$ python3 -q
>>> import numpy as np
>>> from numpy import linalg as LA
>>> np.set_printoptions(suppress=True, linewidth=120)
>>> rng = np.random.default_rng(90194)
>>> labels = rng.integers(0, 3, 3)
>>> data = np.triu((labels[:, None] == labels) & (rng.random((3, 3)) < 0.8), 1).astype(int)
>>> data += data.T
>>> data
array([[0, 0, 1],
       [0, 0, 0],
       [1, 0, 0]])
>>> U, s, Vh = LA.svd(data)
>>> V = Vh[:(s > 1e-8).sum()]
>>> vec = data[1] + 2 * data[2] + rng.integers(2) * np.eye(3)[2]
>>> vec
array([2., 0., 1.])
>>> np.diag(V.T @ V)
array([1., 0., 1.])
>>> V.T @ V
array([[1., 0., 0.],
       [0., 0., 0.],
       [0., 0., 1.]])
>>> np.allclose(V.T @ V @ vec, vec)
True
>>> print(LA.matrix_rank(np.vstack([data, vec])))
2
>>> labels = rng.permutation(3)
>>> labels
array([1, 2, 0])
>>> A2 = data[labels][:, labels]
>>> print(np.round(np.sort(np.abs(LA.eigvals(A2))), 3))
[0. 1. 1.]
>>> print(np.diag(A2))
[0 0 0]
>>> A2
array([[0, 0, 0],
       [0, 0, 1],
       [0, 1, 0]])
>>> round(LA.det(A2), 3), round(LA.det(data[labels]), 3)
(np.float64(0.0), np.float64(0.0))
>>> print(np.trace(A2))
0
>>> w1 = np.array([[9, 9, 0, 2, 3], [6, 3, 7, 5, 8], [2, 1, 7, 7, 0]])
>>> beta = np.array([2, 2, 0, 0, 1])
>>> H = np.maximum(data @ w1 + beta, 0)
>>> print(H)
[[ 4  3  7  7  1]
 [ 2  2  0  0  1]
 [11 11  0  2  4]]
>>> LA.matrix_rank(H)
np.int64(3)
>>> cent = np.array([[0, 5], [-7, 6], [-8, 0], [-5, -7], [0, 5]])
>>> print(w1 @ cent)
[[ -73  100]
 [-102   53]
 [ -98  -33]]
>>> print(H @ cent)
[[-112   -6]
 [ -14   27]
 [ -87  127]]
>>> W0 = np.load("dump.npy")
>>> W0
array([[1, 2, 1, 2],
       [0, 0, 0, 0],
       [1, 2, 1, 2],
       [0, 0, 0, 0]])
>>> proj = np.triu(np.array([[2, 0, 1, 1], [2, 1, 1, 1], [0, 2, -2, 0], [2, 1, -2, -1]]), 1) + np.eye(4)
>>> A2 = proj @ W0 @ LA.inv(proj)
>>> np.round(np.poly(A2), 3) + 0
array([ 1., -2.,  0.,  0.,  0.])
>>> print(np.trace(A2), np.trace(W0))
2.0 2
>>> m1 = np.load("mat.npy")
>>> m1
array([[ 0., -1.,  1., -1.],
       [-1.,  0.,  0.,  0.],
       [ 1.,  0.,  0.,  0.],
       [-1.,  0.,  0.,  0.]])
>>> print(round(float(LA.eigvalsh(m1).min()), 3))
-1.732
